>>> import numpy as np
>>> np.set_printoptions(suppress=True, linewidth=160)
>>> X = np.load("m.npy")
>>> X
array([[ 1,  2,  1, -2,  1, -1,  2,  1, -2,  0,  0,  2],
       [-2, -2, -1, -2,  1,  2,  0,  0,  2,  1, -2, -2],
       [-1, -2,  0,  2,  0, -2, -1,  1,  1,  0,  1,  1],
       [ 2,  0,  1,  2,  1, -2, -2,  0,  0,  2,  2,  0],
       [ 2, -1, -2,  2, -2, -1,  2,  2, -1,  1, -1,  1],
       [ 0,  1,  0,  1,  2,  1, -1,  2,  1,  1, -1, -1],
       [-1,  1, -2,  0,  2,  2, -2,  0,  2,  0, -1,  1],
       [-1,  0, -1,  0, -2, -2,  1,  1, -2,  1, -1,  0],
       [ 2, -1, -2,  2, -2, -1,  2,  2, -1,  1, -1,  1],
       [ 0, -2,  0, -1,  1, -1, -2,  1, -2, -1, -2,  2]])
>>> # rows 4 and 8 are equal
>>> U, sv, VT = np.linalg.svd(X)
>>> vecs = VT[:(sv > 1e-8).sum()]
>>> rng = np.random.default_rng(2571)
>>> vec = X[7] + -3 * X[9] + rng.integers(2) * np.eye(12)[10]
>>> vec
array([-1.,  6., -1.,  3., -5.,  1.,  7., -2.,  4.,  4.,  6., -6.])
>>> np.round(np.diag(vecs.T @ vecs), 3)
array([0.892, 0.952, 0.688, 0.76 , 0.65 , 0.634, 0.871, 0.71 , 0.67 , 0.787, 0.579, 0.806])
>>> np.linalg.matrix_rank(np.vstack([X, vec]))
np.int64(10)
>>> np.allclose(vecs.T @ vecs @ vec, vec)
False
>>> K = np.loadtxt("test7.csv", delimiter=",")
>>> K.round(3)
array([[-0.274,  0.288, -0.082,  0.337, -0.046, -0.842, -0.1  ],
       [-0.713, -0.122,  0.018, -0.595,  0.327, -0.078,  0.095],
       [ 0.329,  0.009, -0.462,  0.052,  0.681, -0.128,  0.441],
       [ 0.11 ,  0.632, -0.231, -0.259,  0.235,  0.16 , -0.623],
       [ 0.22 , -0.546, -0.526, -0.328, -0.256, -0.282, -0.353],
       [ 0.494,  0.129,  0.527, -0.533, -0.007, -0.397,  0.139],
       [-0.055,  0.435, -0.413, -0.268, -0.553,  0.069,  0.505]])
>>> # orthonormal columns
>>> vec = np.array([-4, 8, -2, -1, 6, 2, -6])
>>> np.round(np.linalg.inv(K), 3)
array([[-0.274, -0.713,  0.329,  0.11 ,  0.22 ,  0.494, -0.055],
       [ 0.288, -0.122,  0.009,  0.632, -0.546,  0.129,  0.435],
       [-0.082,  0.018, -0.462, -0.231, -0.526,  0.527, -0.413],
       [ 0.337, -0.595,  0.052, -0.259, -0.328, -0.533, -0.268],
       [-0.046,  0.327,  0.681,  0.235, -0.256, -0.007, -0.553],
       [-0.842, -0.078, -0.128,  0.16 , -0.282, -0.397,  0.069],
       [-0.1  ,  0.095,  0.441, -0.623, -0.353,  0.139,  0.505]])
>>> np.round(np.abs(np.linalg.eigvals(K)), 3)
array([1., 1., 1., 1., 1., 1., 1.])
>>> np.round(np.sort(np.abs(np.degrees(np.angle(np.linalg.eigvals(K))))), 3)
array([  0.   ,  93.312,  93.312, 107.83 , 107.83 , 140.245, 140.245])
>>> round(float(np.linalg.det(K)), 3)
1.0
>>> vec = np.array([0, -2, 0, 3, 3, 0, -1])
>>> np.sign((K @ vec).round(6))
array([ 1., -1.,  1., -1., -1., -1., -1.])
>>> (K @ vec).argmax()
np.int64(2)
>>> np.round(K @ vec, 3)
array([ 0.398, -0.653,  1.741, -0.711, -0.307, -2.015, -3.837])
>>> round(float(np.trace(K)), 3)
-1.265
>>> np.round(np.linalg.det(K), 3)
np.float64(1.0)
>>> round(float(np.abs(np.linalg.eigvals(K)).max()), 3)
1.0
>>> np.allclose(X[:-1].T @ np.linalg.lstsq(X[:-1].T, X[-1])[0], X[-1])
False
>>> np.linalg.lstsq(X[:-1].T, X[-1])[2]
np.int32(8)
>>> np.round(np.linalg.pinv(K), 3)
array([[-0.274, -0.713,  0.329,  0.11 ,  0.22 ,  0.494, -0.055],
       [ 0.288, -0.122,  0.009,  0.632, -0.546,  0.129,  0.435],
       [-0.082,  0.018, -0.462, -0.231, -0.526,  0.527, -0.413],
       [ 0.337, -0.595,  0.052, -0.259, -0.328, -0.533, -0.268],
       [-0.046,  0.327,  0.681,  0.235, -0.256, -0.007, -0.553],
       [-0.842, -0.078, -0.128,  0.16 , -0.282, -0.397,  0.069],
       [-0.1  ,  0.095,  0.441, -0.623, -0.353,  0.139,  0.505]])
>>> np.round(np.linalg.norm(K, axis=0), 3)
array([1., 1., 1., 1., 1., 1., 1.])
>>> np.round(K @ K.T, 3) + 0
array([[1., 0., 0., 0., 0., 0., 0.],
       [0., 1., 0., 0., 0., 0., 0.],
       [0., 0., 1., 0., 0., 0., 0.],
       [0., 0., 0., 1., 0., 0., 0.],
       [0., 0., 0., 0., 1., 0., 0.],
       [0., 0., 0., 0., 0., 1., 0.],
       [0., 0., 0., 0., 0., 0., 1.]])
>>> np.round(np.linalg.svd(K, compute_uv=False), 3)
array([1., 1., 1., 1., 1., 1., 1.])
>>> m1 = np.triu(rng.random((5, 5)) < 0.5, 1).astype(int)
>>> m1 = m1 + m1.T
>>> m1
array([[0, 1, 0, 0, 1],
       [1, 0, 1, 1, 0],
       [0, 1, 0, 1, 1],
       [0, 1, 1, 0, 0],
       [1, 0, 1, 0, 0]])
>>> evals, vecs = np.linalg.eigh(m1)
>>> np.round(vecs.T @ vecs, 3) + 0
array([[1., 0., 0., 0., 0.],
       [0., 1., 0., 0., 0.],
       [0., 0., 1., 0., 0.],
       [0., 0., 0., 1., 0.],
       [0., 0., 0., 0., 1.]])
>>> np.unique(evals.round(6) + 0, return_counts=True)[1]
array([1, 1, 1, 1, 1])
>>> np.round(np.abs(vecs[:, -1]), 3)
array([0.358, 0.53 , 0.53 , 0.427, 0.358])
>>> np.abs(vecs[:, -1]).round(6).argmax()
np.int64(1)
>>> np.round(np.linalg.eigvalsh(m1 @ m1), 3) + 0
array([0.   , 0.475, 1.369, 4.   , 6.156])
>>> np.round(vecs.T @ m1 @ vecs, 3) + 0
array([[-2.   ,  0.   ,  0.   ,  0.   ,  0.   ],
       [ 0.   , -1.17 ,  0.   ,  0.   ,  0.   ],
       [ 0.   ,  0.   ,  0.   ,  0.   ,  0.   ],
       [ 0.   ,  0.   ,  0.   ,  0.689,  0.   ],
       [ 0.   ,  0.   ,  0.   ,  0.   ,  2.481]])
>>> np.linalg.lstsq(m1[:-1].T, m1[-1])[2]
np.int32(4)
>>> round(np.trace(np.linalg.pinv(m1) @ m1), 3)
np.float64(4.0)
>>> np.unique(m1.round(6), axis=0).shape
(5, 5)
>>> B = m1 / np.sqrt((m1 ** 2).mean(axis=1, keepdims=True))
>>> np.linalg.matrix_rank(B) == np.linalg.matrix_rank(m1)
np.True_
>>> np.linalg.matrix_rank(m1 - m1.mean(axis=1, keepdims=True))
np.int64(3)
>>> B[2].round(3)
array([0.   , 1.291, 0.   , 1.291, 1.291])
>>> np.round(np.linalg.norm(m1, 2) / np.linalg.norm(m1), 3)
np.float64(0.716)
>>> [round(float(x), 3) for x in np.linalg.svd(m1, compute_uv=False)[:3]]
[2.481, 2.0, 1.17]
>>> np.linalg.matrix_rank(m1, rtol=0.1)
np.int64(4)
>>> np.linalg.cond(m1) > 100
np.True_
>>> np.argsort(-np.linalg.norm(m1, axis=0).round(6), kind="stable")[:3]
array([1, 2, 0])
>>> U, sv, VT = np.linalg.svd(m1)
>>> vecs = VT[:(sv > 1e-8).sum()]
>>> vec = m1[2] + 5 * m1[3] + rng.integers(2) * np.eye(5)[1]
>>> vec
array([0., 6., 5., 1., 1.])
>>> np.allclose(vecs.T @ vecs @ vec, vec)
True
>>> np.round(np.linalg.norm(vec - vecs.T @ vecs @ vec), 3)
np.float64(0.0)
>>> np.round(vecs.T @ vecs, 3) + 0
array([[ 0.75, -0.25,  0.25,  0.  ,  0.25],
       [-0.25,  0.75,  0.25,  0.  ,  0.25],
       [ 0.25,  0.25,  0.75,  0.  , -0.25],
       [ 0.  ,  0.  ,  0.  ,  1.  ,  0.  ],
       [ 0.25,  0.25, -0.25,  0.  ,  0.75]])
>>> np.linalg.matrix_rank(np.vstack([m1, vec]))
np.int64(4)
>>> F = np.array([[-2, 0, 4, -5, -1, -5, -1, 5, 3],
...     [-4, 5, 0, -1, -5, -1, 2, 5, 3],
...     [-4, 4, -2, -4, -4, 0, 0, 2, -1],
...     [-1, 0, -1, 2, 2, -4, 2, -4, 1],
...     [5, 2, 4, -1, -5, 1, 5, 1, 1],
...     [1, -3, 1, 4, -1, -5, 4, -1, 0]]) * (rng.random((6, 9)) < 0.3)
>>> F
array([[ 0,  0,  0,  0,  0,  0,  0,  5,  3],
       [ 0,  0,  0, -1, -5, -1,  0,  0,  0],
       [-4,  0, -2,  0,  0,  0,  0,  0,  0],
       [ 0,  0,  0,  0,  0,  0,  0, -4,  0],
       [ 0,  0,  0, -1,  0,  0,  0,  0,  0],
       [ 1, -3,  1,  0,  0,  0,  0,  0,  0]])
>>> th = np.radians(45)
>>> R = np.eye(9)
>>> R[1, 1] = R[6, 6] = np.cos(th)
>>> R[1, 6], R[6, 1] = -np.sin(th), np.sin(th)
>>> R.round(3)
array([[ 1.   ,  0.   ,  0.   ,  0.   ,  0.   ,  0.   ,  0.   ,  0.   ,  0.   ],
       [ 0.   ,  0.707,  0.   ,  0.   ,  0.   ,  0.   , -0.707,  0.   ,  0.   ],
       [ 0.   ,  0.   ,  1.   ,  0.   ,  0.   ,  0.   ,  0.   ,  0.   ,  0.   ],
       [ 0.   ,  0.   ,  0.   ,  1.   ,  0.   ,  0.   ,  0.   ,  0.   ,  0.   ],
       [ 0.   ,  0.   ,  0.   ,  0.   ,  1.   ,  0.   ,  0.   ,  0.   ,  0.   ],
       [ 0.   ,  0.   ,  0.   ,  0.   ,  0.   ,  1.   ,  0.   ,  0.   ,  0.   ],
       [ 0.   ,  0.707,  0.   ,  0.   ,  0.   ,  0.   ,  0.707,  0.   ,  0.   ],
       [ 0.   ,  0.   ,  0.   ,  0.   ,  0.   ,  0.   ,  0.   ,  1.   ,  0.   ],
       [ 0.   ,  0.   ,  0.   ,  0.   ,  0.   ,  0.   ,  0.   ,  0.   ,  1.   ]])
>>> B = F @ R.T
>>> np.round(np.abs(B - F).max(axis=0), 3)
array([0.   , 0.879, 0.   , 0.   , 0.   , 0.   , 2.121, 0.   , 0.   ])
>>> round(np.linalg.det(R), 3), round(float(np.trace(R)), 3)
(np.float64(1.0), 8.414)
>>> np.round(np.linalg.svd(F, compute_uv=False), 3), np.round(np.linalg.svd(B, compute_uv=False), 3)
(array([6.851, 5.2  , 4.796, 2.828, 1.752, 0.981]), array([6.851, 5.2  , 4.796, 2.828, 1.752, 0.981]))
>>> np.allclose(F @ F.T, B @ B.T)
True
>>> np.round(R @ R, 3) + 0
array([[ 1.,  0.,  0.,  0.,  0.,  0.,  0.,  0.,  0.],
       [ 0.,  0.,  0.,  0.,  0.,  0., -1.,  0.,  0.],
       [ 0.,  0.,  1.,  0.,  0.,  0.,  0.,  0.,  0.],
       [ 0.,  0.,  0.,  1.,  0.,  0.,  0.,  0.,  0.],
       [ 0.,  0.,  0.,  0.,  1.,  0.,  0.,  0.,  0.],
       [ 0.,  0.,  0.,  0.,  0.,  1.,  0.,  0.,  0.],
       [ 0.,  1.,  0.,  0.,  0.,  0.,  0.,  0.,  0.],
       [ 0.,  0.,  0.,  0.,  0.,  0.,  0.,  1.,  0.],
       [ 0.,  0.,  0.,  0.,  0.,  0.,  0.,  0.,  1.]])
>>> np.round((R - R.T) / 2, 3)
array([[ 0.   ,  0.   ,  0.   ,  0.   ,  0.   ,  0.   ,  0.   ,  0.   ,  0.   ],
       [ 0.   ,  0.   ,  0.   ,  0.   ,  0.   ,  0.   , -0.707,  0.   ,  0.   ],
       [ 0.   ,  0.   ,  0.   ,  0.   ,  0.   ,  0.   ,  0.   ,  0.   ,  0.   ],
       [ 0.   ,  0.   ,  0.   ,  0.   ,  0.   ,  0.   ,  0.   ,  0.   ,  0.   ],
       [ 0.   ,  0.   ,  0.   ,  0.   ,  0.   ,  0.   ,  0.   ,  0.   ,  0.   ],
       [ 0.   ,  0.   ,  0.   ,  0.   ,  0.   ,  0.   ,  0.   ,  0.   ,  0.   ],
       [ 0.   ,  0.707,  0.   ,  0.   ,  0.   ,  0.   ,  0.   ,  0.   ,  0.   ],
       [ 0.   ,  0.   ,  0.   ,  0.   ,  0.   ,  0.   ,  0.   ,  0.   ,  0.   ],
       [ 0.   ,  0.   ,  0.   ,  0.   ,  0.   ,  0.   ,  0.   ,  0.   ,  0.   ]])
>>> np.allclose(R @ R.T, R.T @ R)
True
>>> np.round(np.linalg.matrix_power(R, 3), 3)
array([[ 1.   ,  0.   ,  0.   ,  0.   ,  0.   ,  0.   ,  0.   ,  0.   ,  0.   ],
       [ 0.   , -0.707,  0.   ,  0.   ,  0.   ,  0.   , -0.707,  0.   ,  0.   ],
       [ 0.   ,  0.   ,  1.   ,  0.   ,  0.   ,  0.   ,  0.   ,  0.   ,  0.   ],
       [ 0.   ,  0.   ,  0.   ,  1.   ,  0.   ,  0.   ,  0.   ,  0.   ,  0.   ],
       [ 0.   ,  0.   ,  0.   ,  0.   ,  1.   ,  0.   ,  0.   ,  0.   ,  0.   ],
       [ 0.   ,  0.   ,  0.   ,  0.   ,  0.   ,  1.   ,  0.   ,  0.   ,  0.   ],
       [ 0.   ,  0.707,  0.   ,  0.   ,  0.   ,  0.   , -0.707,  0.   ,  0.   ],
       [ 0.   ,  0.   ,  0.   ,  0.   ,  0.   ,  0.   ,  0.   ,  1.   ,  0.   ],
       [ 0.   ,  0.   ,  0.   ,  0.   ,  0.   ,  0.   ,  0.   ,  0.   ,  1.   ]])
>>> round(float(np.linalg.det(R)), 3)
1.0
>>> np.round(np.sort(np.abs(np.linalg.eigvals(R))), 3)
array([1., 1., 1., 1., 1., 1., 1., 1., 1.])
>>> round(np.trace(R), 3)
np.float64(8.414)
